$ python -q
>>> import numpy as np
>>> import numpy.linalg as la
>>> np.set_printoptions(precision=1, suppress=True, linewidth=160)
>>> u = np.array([-1, 0, -1, -2, -1, -2, 1, -2]) + 0.5
>>> F = np.eye(8) - 2 * np.outer(u, u) / (u @ u)
>>> F.round(1) + 0
array([[ 1. ,  0. ,  0. , -0.2,  0. , -0.2,  0.2, -0.2],
       [ 0. ,  1. ,  0. ,  0.2,  0. ,  0.2, -0.2,  0.2],
       [ 0. ,  0. ,  1. , -0.2,  0. , -0.2,  0.2, -0.2],
       [-0.2,  0.2, -0.2,  0.6, -0.2, -0.4,  0.4, -0.4],
       [ 0. ,  0. ,  0. , -0.2,  1. , -0.2,  0.2, -0.2],
       [-0.2,  0.2, -0.2, -0.4, -0.2,  0.6,  0.4, -0.4],
       [ 0.2, -0.2,  0.2,  0.4,  0.2,  0.4,  0.6,  0.4],
       [-0.2,  0.2, -0.2, -0.4, -0.2, -0.4,  0.4,  0.6]])
>>> evals, V = la.eigh(F)
>>> print(np.round(V.T @ V, 1) + 0)
[[1. 0. 0. 0. 0. 0. 0. 0.]
 [0. 1. 0. 0. 0. 0. 0. 0.]
 [0. 0. 1. 0. 0. 0. 0. 0.]
 [0. 0. 0. 1. 0. 0. 0. 0.]
 [0. 0. 0. 0. 1. 0. 0. 0.]
 [0. 0. 0. 0. 0. 1. 0. 0.]
 [0. 0. 0. 0. 0. 0. 1. 0.]
 [0. 0. 0. 0. 0. 0. 0. 1.]]
>>> evals
array([-1.,  1.,  1.,  1.,  1.,  1.,  1.,  1.])
>>> la.eigvalsh(F + 3 * np.eye(8))
array([2., 4., 4., 4., 4., 4., 4., 4.])
>>> A2 = np.array([[-2, 0, 1, 2, -1, 2, 0, 0],
...     [1, -2, -2, -1, -3, 0, 1, -2],
...     [-1, 3, 1, 3, -2, -1, 3, 3],
...     [3, 0, 3, 0, -2, 2, 3, 0],
...     [2, 3, 2, -2, 0, 2, 0, 1],
...     [2, 3, 0, -3, -1, -1, -1, -1],
...     [-3, 3, -2, 3, -3, 3, -1, -2],
...     [-3, 0, -2, -2, -2, -3, 2, 2]])
>>> X = A2 + A2.T
>>> print(X)
[[-4  1  0  5  1  4 -3 -3]
 [ 1 -4  1 -1  0  3  4 -2]
 [ 0  1  2  6  0 -1  1  1]
 [ 5 -1  6  0 -4 -1  6 -2]
 [ 1  0  0 -4  0  1 -3 -1]
 [ 4  3 -1 -1  1 -2  2 -4]
 [-3  4  1  6 -3  2 -2  0]
 [-3 -2  1 -2 -1 -4  0  4]]
>>> # equal to its transpose
>>> t = np.radians(135)
>>> r_ = np.eye(8)
>>> r_[7, 7] = r_[0, 0] = np.cos(t)
>>> r_[7, 0], r_[0, 7] = -np.sin(t), np.sin(t)
>>> r_
array([[-0.7,  0. ,  0. ,  0. ,  0. ,  0. ,  0. ,  0.7],
       [ 0. ,  1. ,  0. ,  0. ,  0. ,  0. ,  0. ,  0. ],
       [ 0. ,  0. ,  1. ,  0. ,  0. ,  0. ,  0. ,  0. ],
       [ 0. ,  0. ,  0. ,  1. ,  0. ,  0. ,  0. ,  0. ],
       [ 0. ,  0. ,  0. ,  0. ,  1. ,  0. ,  0. ,  0. ],
       [ 0. ,  0. ,  0. ,  0. ,  0. ,  1. ,  0. ,  0. ],
       [ 0. ,  0. ,  0. ,  0. ,  0. ,  0. ,  1. ,  0. ],
       [-0.7,  0. ,  0. ,  0. ,  0. ,  0. ,  0. , -0.7]])
>>> A2 = X @ r_.T
>>> np.allclose(la.norm(X, axis=1), la.norm(A2, axis=1))
True
>>> round(la.det(r_), 1), np.round(np.trace(r_), 1)
(np.float64(1.0), np.float64(4.6))
>>> A2.round(1) + 0
array([[ 0.7,  1. ,  0. ,  5. ,  1. ,  4. , -3. ,  4.9],
       [-2.1, -4. ,  1. , -1. ,  0. ,  3. ,  4. ,  0.7],
       [ 0.7,  1. ,  2. ,  6. ,  0. , -1. ,  1. , -0.7],
       [-4.9, -1. ,  6. ,  0. , -4. , -1. ,  6. , -2.1],
       [-1.4,  0. ,  0. , -4. ,  0. ,  1. , -3. ,  0. ],
       [-5.7,  3. , -1. , -1. ,  1. , -2. ,  2. ,  0. ],
       [ 2.1,  4. ,  1. ,  6. , -3. ,  2. , -2. ,  2.1],
       [ 4.9, -2. ,  1. , -2. , -1. , -4. ,  0. , -0.7]])
>>> W = np.array([[0, -1, 0, -1, 1, 1],
...     [0, -3, -3, 0, 0, 3],
...     [3, -3, 2, 1, -2, 0],
...     [0, 1, 3, -1, -2, -3],
...     [3, -2, -3, -3, -2, -1],
...     [1, 2, 3, 3, 1, 1],
...     [3, 2, 1, 0, -2, -2],
...     [-3, -2, -3, -2, 3, -3]])
>>> c = np.array([2, -4, 2, 3, 3, 2])
>>> H = np.maximum(X @ W + c, 0)
>>> (H > 0).mean(axis=0)
array([0.6, 0.2, 0.6, 0.6, 0.2, 0.6])
>>> la.matrix_rank(H)
np.int64(6)
>>> basis = np.array([[1, 0, 0], [1, 2, 3], [0, 0, 3], [3, 3, 0], [2, 2, 2], [3, 1, 0]])
>>> (H @ basis).round(6).argmax(axis=1)
array([2, 2, 2, 2, 0, 0, 2, 0])
>>> W @ basis
array([[  1,  -2,  -1],
       [  6,  -3, -18],
       [ -1,  -7,  -7],
       [-15,  -8,   8],
       [-15, -18, -19],
       [ 17,  16,  17],
       [ -5,  -2,   5],
       [-14,  -7,  -9]])
